% python3 -q
>>> import numpy as np
>>> from numpy import linalg as LA
>>> np.set_printoptions(precision=2, suppress=True, linewidth=160)
>>> def rnd(a):
...     return np.round(a, 2) + 0
... 
>>> K = np.load("block7.npy")
>>> rnd(K)
array([[ 0.62, -0.06, -0.08,  0.03, -0.12, -0.13,  0.2 , -0.34,  0.2 ],
       [-0.06,  0.99, -0.01,  0.  , -0.02, -0.02,  0.03, -0.05,  0.03],
       [-0.08, -0.01,  0.99,  0.01, -0.02, -0.02,  0.04, -0.07,  0.04],
       [ 0.03,  0.  ,  0.01,  1.  ,  0.01,  0.01, -0.01,  0.02, -0.01],
       [-0.12, -0.02, -0.02,  0.01,  0.96, -0.04,  0.06, -0.11,  0.06],
       [-0.13, -0.02, -0.02,  0.01, -0.04,  0.96,  0.07, -0.11,  0.07],
       [ 0.2 ,  0.03,  0.04, -0.01,  0.06,  0.07,  0.9 ,  0.18, -0.1 ],
       [-0.34, -0.05, -0.07,  0.02, -0.11, -0.11,  0.18,  0.7 ,  0.18],
       [ 0.2 ,  0.03,  0.04, -0.01,  0.06,  0.07, -0.1 ,  0.18,  0.9 ]])
>>> # symmetric
>>> left, sigma, VT = LA.svd(K)
>>> np.argmax(sigma[:-1] / (sigma[1:] + 1e-6)) + 1
np.int64(8)
>>> B = left[:, :8] @ np.diag(sigma[:8]) @ VT[:8]
>>> rnd(LA.norm(K - B, 2)), rnd(sigma[8])
(np.float64(0.0), np.float64(0.0))
>>> rnd(np.abs(K - B).max())
np.float64(0.0)
>>> rnd(B)
array([[ 0.62, -0.06, -0.08,  0.03, -0.12, -0.13,  0.2 , -0.34,  0.2 ],
       [-0.06,  0.99, -0.01,  0.  , -0.02, -0.02,  0.03, -0.05,  0.03],
       [-0.08, -0.01,  0.99,  0.01, -0.02, -0.02,  0.04, -0.07,  0.04],
       [ 0.03,  0.  ,  0.01,  1.  ,  0.01,  0.01, -0.01,  0.02, -0.01],
       [-0.12, -0.02, -0.02,  0.01,  0.96, -0.04,  0.06, -0.11,  0.06],
       [-0.13, -0.02, -0.02,  0.01, -0.04,  0.96,  0.07, -0.11,  0.07],
       [ 0.2 ,  0.03,  0.04, -0.01,  0.06,  0.07,  0.9 ,  0.18, -0.1 ],
       [-0.34, -0.05, -0.07,  0.02, -0.11, -0.11,  0.18,  0.7 ,  0.18],
       [ 0.2 ,  0.03,  0.04, -0.01,  0.06,  0.07, -0.1 ,  0.18,  0.9 ]])
>>> T = np.stack([B, 2 * B, B[::-1]])
>>> T.shape
(3, 9, 9)
>>> rnd(np.einsum("bij,cij->bc", T, T))
array([[ 8.  , 16.  ,  1.35],
       [16.  , 32.  ,  2.7 ],
       [ 1.35,  2.7 ,  8.  ]])
>>> evals, vecs = LA.eigh(K)
>>> x0 = np.array([2, 2, 1, 2, 2, 1, 2, 1, 2])
>>> rnd(np.abs(K).sum(axis=1).max()), rnd(np.abs(evals).max())
(np.float64(1.76), np.float64(1.0))
>>> B = K / np.sqrt((K ** 2).mean(axis=1, keepdims=True))
>>> LA.matrix_rank(B) == LA.matrix_rank(K)
np.True_
>>> LA.matrix_rank(K - K.mean(axis=1, keepdims=True))
np.int64(8)
>>> rng = np.random.default_rng(24520)
>>> labels = rng.permutation(9)
>>> labels
array([0, 8, 6, 5, 3, 1, 7, 2, 4])
>>> B = K[labels][:, labels]
>>> rnd(np.sort(np.abs(LA.eigvals(B))))
array([0., 1., 1., 1., 1., 1., 1., 1., 1.])
>>> rnd(B)
array([[ 0.62,  0.2 ,  0.2 , -0.13,  0.03, -0.06, -0.34, -0.08, -0.12],
       [ 0.2 ,  0.9 , -0.1 ,  0.07, -0.01,  0.03,  0.18,  0.04,  0.06],
       [ 0.2 , -0.1 ,  0.9 ,  0.07, -0.01,  0.03,  0.18,  0.04,  0.06],
       [-0.13,  0.07,  0.07,  0.96,  0.01, -0.02, -0.11, -0.02, -0.04],
       [ 0.03, -0.01, -0.01,  0.01,  1.  ,  0.  ,  0.02,  0.01,  0.01],
       [-0.06,  0.03,  0.03, -0.02,  0.  ,  0.99, -0.05, -0.01, -0.02],
       [-0.34,  0.18,  0.18, -0.11,  0.02, -0.05,  0.7 , -0.07, -0.11],
       [-0.08,  0.04,  0.04, -0.02,  0.01, -0.01, -0.07,  0.99, -0.02],
       [-0.12,  0.06,  0.06, -0.04,  0.01, -0.02, -0.11, -0.02,  0.96]])
>>> np.allclose(B, K)
False
>>> W0 = np.load("data.npy")
>>> W0
array([[ -6,  -8,  -2,  -2,   9],
       [ -1,  -6,  -1,  -3,  15],
       [  0,   0,   0,   0,   0],
       [  0,   2,   4, -10,  -2],
       [  0,   0,   0,   0,   0],
       [ -3, -10,  -5, -18,   9],
       [ -6,  -8,  -2,  -2,   9],
       [-11,  -8,   1, -11,   1],
       [  5,   2,   1,  -1,   6],
       [ -5,   0,   3,  -9,  -8],
       [ -6,   1,  -5,  -7,   9],
       [  0,   0,   0,   0,   0],
       [ -6,   1,  -5,  -7,   9],
       [-12,  -7,  -7,  -9,  18],
       [  5,   2,   1,  -1,   6],
       [ -2,  -4,  -4, -15,  -6],
       [ -6,  -8,  -2,  -2,   9],
       [-12,  -7,  -7,  -9,  18],
       [  2, -10,  -8,  -9,  17],
       [  0,   0,   0,   0,   0],
       [-12,  -7,  -7,  -9,  18],
       [  2, -10,  -8,  -9,  17],
       [  0,   0,   0,   0,   0],
       [  0,   2,   4, -10,  -2],
       [ -3, -12,  -9,  -8,  11],
       [ -3, -12,  -9,  -8,  11],
       [  0,   0,   0,   0,   0]])
>>> T = np.stack([K, 3 * K, K[::-1]])
>>> T.shape
(3, 9, 9)
>>> rnd(LA.det(T))
array([0., 0., 0.])
>>> rnd(LA.norm(T, axis=(1, 2)))
array([2.83, 8.49, 2.83])
>>> Xs = W0 - W0.mean(axis=0)
>>> vecs = LA.svd(Xs)[2][:1]
>>> B = Xs - Xs @ vecs.T @ vecs
>>> rnd(B.std(axis=0))
array([4.03, 2.76, 1.91, 4.57, 2.74])
>>> rnd((Xs @ vecs.T).std(axis=0))
array([9.41])
>>> rnd(LA.norm(B) / LA.norm(Xs))
np.float64(0.62)
>>> LA.matrix_rank(K, rtol=0.1)
np.int64(8)
>>> rnd(LA.norm(K, 2) / LA.norm(K))
np.float64(0.35)
>>> Xs = W0 - W0.mean(axis=0)
>>> left, sigma, VT = LA.svd(Xs, full_matrices=False)
>>> np.abs(VT[0]).argmax()
np.int64(4)
>>> LA.matrix_rank(Xs)
np.int64(5)
>>> np.searchsorted(np.cumsum(sigma ** 2) / (sigma ** 2).sum(), 0.9) + 1
np.int64(3)
>>> rnd((sigma ** 2).sum() ** 2 / (sigma ** 4).sum())
np.float64(2.33)
>>> rnd(sigma)
array([48.87, 27.57, 20.23, 15.48, 10.04])
>>> rnd(sigma ** 2 / (sigma ** 2).sum())
array([0.61, 0.19, 0.1 , 0.06, 0.03])
>>> B = W0[0, 0] * W0[1:] - np.outer(W0[1:, 0], W0[0])
>>> B
array([[   0,   28,    4,   16,  -81],
       [   0,    0,    0,    0,    0],
       [   0,  -12,  -24,   60,   12],
       [   0,    0,    0,    0,    0],
       [   0,   36,   24,  102,  -27],
       [   0,    0,    0,    0,    0],
       [   0,  -40,  -28,   44,   93],
       [   0,   28,    4,   16,  -81],
       [   0,  -40,  -28,   44,   93],
       [   0,  -54,   18,   30,    0],
       [   0,    0,    0,    0,    0],
       [   0,  -54,   18,   30,    0],
       [   0,  -54,   18,   30,    0],
       [   0,   28,    4,   16,  -81],
       [   0,    8,   20,   86,   54],
       [   0,    0,    0,    0,    0],
       [   0,  -54,   18,   30,    0],
       [   0,   76,   52,   58, -120],
       [   0,    0,    0,    0,    0],
       [   0,  -54,   18,   30,    0],
       [   0,   76,   52,   58, -120],
       [   0,    0,    0,    0,    0],
       [   0,  -12,  -24,   60,   12],
       [   0,   48,   48,   42,  -39],
       [   0,   48,   48,   42,  -39],
       [   0,    0,    0,    0,    0]])
>>> rnd(W0[:, 0] / W0[0, 0])
array([ 1.  ,  0.17,  0.  ,  0.  ,  0.  ,  0.5 ,  1.  ,  1.83, -0.83,  0.83,  1.  ,  0.  ,  1.  ,  2.  , -0.83,  0.33,  1.  ,  2.  , -0.33,  0.  ,  2.  ,
       -0.33,  0.  ,  0.  ,  0.5 ,  0.5 ,  0.  ])
>>> LA.matrix_rank(B), LA.matrix_rank(W0)
(np.int64(4), np.int64(5))
>>> mat = np.load("test4.npy")
>>> mat
array([[  0,   0,   0,   0,   0,   0,   0,   0,   0,   0],
       [-10,  -4,   8, -10,   8,  10,   6,  -4,  -6,   6],
       [  5,   2,  -4,   5,  -4,  -5,  -3,   2,   3,  -3],
       [  5,   2,  -4,   5,  -4,  -5,  -3,   2,   3,  -3],
       [ 10,   4,  -8,  10,  -8, -10,  -6,   4,   6,  -6]])
>>> B = np.array([[3, 5, 0],
...     [1, 1, 3],
...     [1, 0, 1],
...     [0, 4, 4],
...     [5, 0, 4],
...     [4, 2, 1],
...     [4, 0, 2],
...     [1, 4, 0],
...     [3, 5, 2],
...     [5, 5, 5]])
>>> mat @ B
array([[  0,   0,   0],
       [ 86, -90,  28],
       [-43,  45, -14],
       [-43,  45, -14],
       [-86,  90, -28]])
>>> np.einsum("ik,kj->ij", mat, B)
array([[  0,   0,   0],
       [ 86, -90,  28],
       [-43,  45, -14],
       [-43,  45, -14],
       [-86,  90, -28]])
